$ ipython --no-banner

In [1]: import numpy as np

In [2]: import numpy.linalg as la

In [3]: np.set_printoptions(suppress=True, linewidth=200)

In [4]: basis = np.array([[0.8, -0.3, 1.3, -0.1],
   ...:     [-0.9, 0.1, 0.1, -0.3],
   ...:     [-0.8, -0.6, 0.4, 0.8]])

In [5]: rng = np.random.default_rng(864)

In [6]: M = np.array([[-3, 3, 2],
   ...:     [2, 2, -1],
   ...:     [-2, 3, 2],
   ...:     [-3, -3, -2],
   ...:     [-2, 0, 3],
   ...:     [0, 1, 3],
   ...:     [1, 0, 2],
   ...:     [-2, -3, 1],
   ...:     [-2, 2, 1],
   ...:     [-2, 1, 1],
   ...:     [-2, 0, 3]]) @ basis + 0.1 * rng.normal(size=(11, 4))

In [7]: M.round(3)
Out[7]: 
array([[-6.716, -0.055, -2.799,  1.068],
       [ 0.716,  0.372,  2.287, -1.626],
       [-5.922, -0.276, -1.468,  1.04 ],
       [ 1.984,  1.557, -4.965, -0.415],
       [-3.893, -1.199, -1.375,  2.668],
       [-3.259, -1.718,  1.3  ,  2.07 ],
       [-0.779, -1.454,  2.253,  1.467],
       [ 0.246, -0.314, -2.378,  1.735],
       [-4.2  ,  0.213, -2.124,  0.43 ],
       [-3.198,  0.112, -2.097,  0.576],
       [-4.02 , -1.174, -1.399,  2.454]])

In [8]: Q, R = la.qr(M)

In [9]: np.round(Q.T @ Q, 3) + 0
Out[9]: 
array([[1., 0., 0., 0.],
       [0., 1., 0., 0.],
       [0., 0., 1., 0.],
       [0., 0., 0., 1.]])

In [10]: np.allclose(R.T @ R, M.T @ M)
Out[10]: True

In [11]: np.round(abs(R[0, 0]), 3), round(float(la.norm(M[:, 0])), 3)
Out[11]: (np.float64(12.454), 12.454)

In [12]: np.round(Q @ R, 3)
Out[12]: 
array([[-6.716, -0.055, -2.799,  1.068],
       [ 0.716,  0.372,  2.287, -1.626],
       [-5.922, -0.276, -1.468,  1.04 ],
       [ 1.984,  1.557, -4.965, -0.415],
       [-3.893, -1.199, -1.375,  2.668],
       [-3.259, -1.718,  1.3  ,  2.07 ],
       [-0.779, -1.454,  2.253,  1.467],
       [ 0.246, -0.314, -2.378,  1.735],
       [-4.2  ,  0.213, -2.124,  0.43 ],
       [-3.198,  0.112, -2.097,  0.576],
       [-4.02 , -1.174, -1.399,  2.454]])

In [13]: R.round(3)
Out[13]: 
array([[12.454,  1.617,  3.156, -3.748],
       [ 0.   , -2.84 ,  4.785,  2.708],
       [ 0.   ,  0.   , -5.673,  2.583],
       [ 0.   ,  0.   ,  0.   , -0.292]])

In [14]: round(float(R[0] @ R[2]), 3)
Out[14]: -27.586

In [15]: round(la.norm(R[0], 1), 3), np.round(la.norm(R[0], np.inf), 3)
Out[15]: (np.float64(20.976), np.float64(12.454))

In [16]: F = np.load("a.npy")

In [17]: F
Out[17]: 
array([[ 1, -2, -2],
       [-2,  1, -2],
       [-2, -2,  1]])

In [18]: F.T @ F
Out[18]: 
array([[9, 0, 0],
       [0, 9, 0],
       [0, 0, 9]])

In [19]: F @ F.T
Out[19]: 
array([[9, 0, 0],
       [0, 9, 0],
       [0, 0, 9]])

In [20]: F[:, 0] @ F[:, 1]
Out[20]: np.int64(0)

In [21]: np.round(la.norm(F, axis=0), 3)
Out[21]: array([3., 3., 3.])

In [22]: np.round(la.pinv(F), 3)
Out[22]: 
array([[ 0.111, -0.222, -0.222],
       [-0.222,  0.111, -0.222],
       [-0.222, -0.222,  0.111]])

In [23]: round(la.det(F[::-1]), 3)
Out[23]: np.float64(27.0)

In [24]: np.round(la.det(2 * F), 3), round(float(la.det(F)), 3)
Out[24]: (np.float64(-216.0), -27.0)

In [25]: np.round(la.eigvals(F), 3)
Out[25]: array([ 3., -3.,  3.])

In [26]: np.round(la.eigvals(F).sum().real, 3)
Out[26]: np.float64(3.0)

In [27]: u = np.array([6, -3, 5])

In [28]: out = F + np.outer(u, np.eye(3)[1])

In [29]: la.matrix_rank(out - F)
Out[29]: np.int64(1)

In [30]: Q = F.astype(float).copy()

In [31]: for j in range(3):
    ...:     Q[:, j] -= Q[:, :j] @ (Q[:, :j].T @ Q[:, j])
    ...:     Q[:, j] /= la.norm(Q[:, j])
    ...: 

In [32]: Q.round(3)
Out[32]: 
array([[ 0.333, -0.667, -0.667],
       [-0.667,  0.333, -0.667],
       [-0.667, -0.667,  0.333]])

In [33]: np.round(Q.T @ Q, 3) + 0
Out[33]: 
array([[1., 0., 0.],
       [0., 1., 0.],
       [0., 0., 1.]])

In [34]: Q.T @ F
Out[34]: 
array([[3., 0., 0.],
       [0., 3., 0.],
       [0., 0., 3.]])

In [35]: evals, V = la.eig(F)

In [36]: np.round(np.sort(la.eigvals(F @ F)), 3)
Out[36]: array([9., 9., 9.])

In [37]: evals.round(3)
Out[37]: array([ 3., -3.,  3.])

In [38]: round(np.prod(evals), 3)
Out[38]: np.float64(-27.0)

In [39]: np.round(F @ V[:, 0] - evals[0] * V[:, 0], 3) + 0
Out[39]: array([0., 0., 0.])

In [40]: mat = np.load("case17.npy")

In [41]: mat
Out[41]: 
array([[ 1.62, -0.54, -1.26, -0.36, -0.36,  0.72],
       [ 2.52, -0.84, -1.96, -0.56, -0.56,  1.12],
       [ 0.  ,  0.  ,  0.  ,  0.  ,  0.  ,  0.  ],
       [ 0.72, -0.24, -0.56, -0.16, -0.16,  0.32],
       [-0.54,  0.18,  0.42,  0.12,  0.12, -0.24],
       [ 0.  ,  0.  ,  0.  ,  0.  ,  0.  ,  0.  ],
       [ 2.7 , -0.9 , -2.1 , -0.6 , -0.6 ,  1.2 ]])

In [42]: U, sigma, Vh = la.svd(mat)

In [43]: sigma.round(3) + 0
Out[43]: array([5.862, 0.   , 0.   , 0.   , 0.   , 0.   ])

In [44]: np.argmax(sigma[:-1] / (sigma[1:] + 1e-6)) + 1
Out[44]: np.int64(1)

In [45]: out = U[:, :1] @ np.diag(sigma[:1]) @ Vh[:1]

In [46]: la.matrix_rank(mat, rtol=0.05)
Out[46]: np.int64(1)

In [47]: round(np.abs(mat - out).max(), 3)
Out[47]: np.float64(0.0)

In [48]: out.round(3)
Out[48]: 
array([[ 1.62, -0.54, -1.26, -0.36, -0.36,  0.72],
       [ 2.52, -0.84, -1.96, -0.56, -0.56,  1.12],
       [ 0.  ,  0.  ,  0.  ,  0.  ,  0.  ,  0.  ],
       [ 0.72, -0.24, -0.56, -0.16, -0.16,  0.32],
       [-0.54,  0.18,  0.42,  0.12,  0.12, -0.24],
       [ 0.  ,  0.  ,  0.  ,  0.  ,  0.  ,  0.  ],
       [ 2.7 , -0.9 , -2.1 , -0.6 , -0.6 ,  1.2 ]])

In [49]: round(float(la.norm(mat - out) / la.norm(mat)), 3)
Out[49]: 0.0

In [50]: K = np.array([[-2, 5, 4, -10], [0, 0, 0, 0], [0, 0, 2, -5], [0, 0, 0, 0]])

In [51]: np.argsort(-la.norm(K, axis=0).round(6), kind="stable")[:3]
Out[51]: array([3, 1, 2])

In [52]: [round(float(x), 3) for x in la.svd(K, compute_uv=False)[:3]]
Out[52]: [13.001, 2.231, 0.0]

In [53]: la.cond(K) > 100
Out[53]: np.True_

In [54]: np.round(la.norm(K, 2) / la.norm(K), 3)
Out[54]: np.float64(0.986)

In [55]: def softmax(z):
    ...:     e = np.exp(z - z.max(axis=-1, keepdims=True))
    ...:     return e / e.sum(axis=-1, keepdims=True)
    ...: 

In [56]: np.round(softmax(K[0] + -2), 3) + 0
Out[56]: array([0.001, 0.731, 0.269, 0.   ])

In [57]: np.round(softmax(K[0]), 3) + 0
Out[57]: array([0.001, 0.731, 0.269, 0.   ])

In [58]: scores = K @ K.T / np.sqrt(4)

In [59]: softmax(scores)[0] @ K
Out[59]: array([ -2.,   5.,   4., -10.])

In [60]: U, sigma, Vh = la.svd(K)

In [61]: sigma.round(3)
Out[61]: array([13.001,  2.231,  0.   ,  0.   ])

In [62]: np.argmax(sigma[:-1] / (sigma[1:] + 1e-6)) + 1
Out[62]: np.int64(2)

In [63]: out = U[:, :2] @ np.diag(sigma[:2]) @ Vh[:2]

In [64]: np.round(la.norm(K - out) / la.norm(K), 3)
Out[64]: np.float64(0.0)

In [65]: la.matrix_rank(out)
Out[65]: np.int64(2)

In [66]: la.matrix_rank(K, rtol=0.05)
Out[66]: np.int64(2)
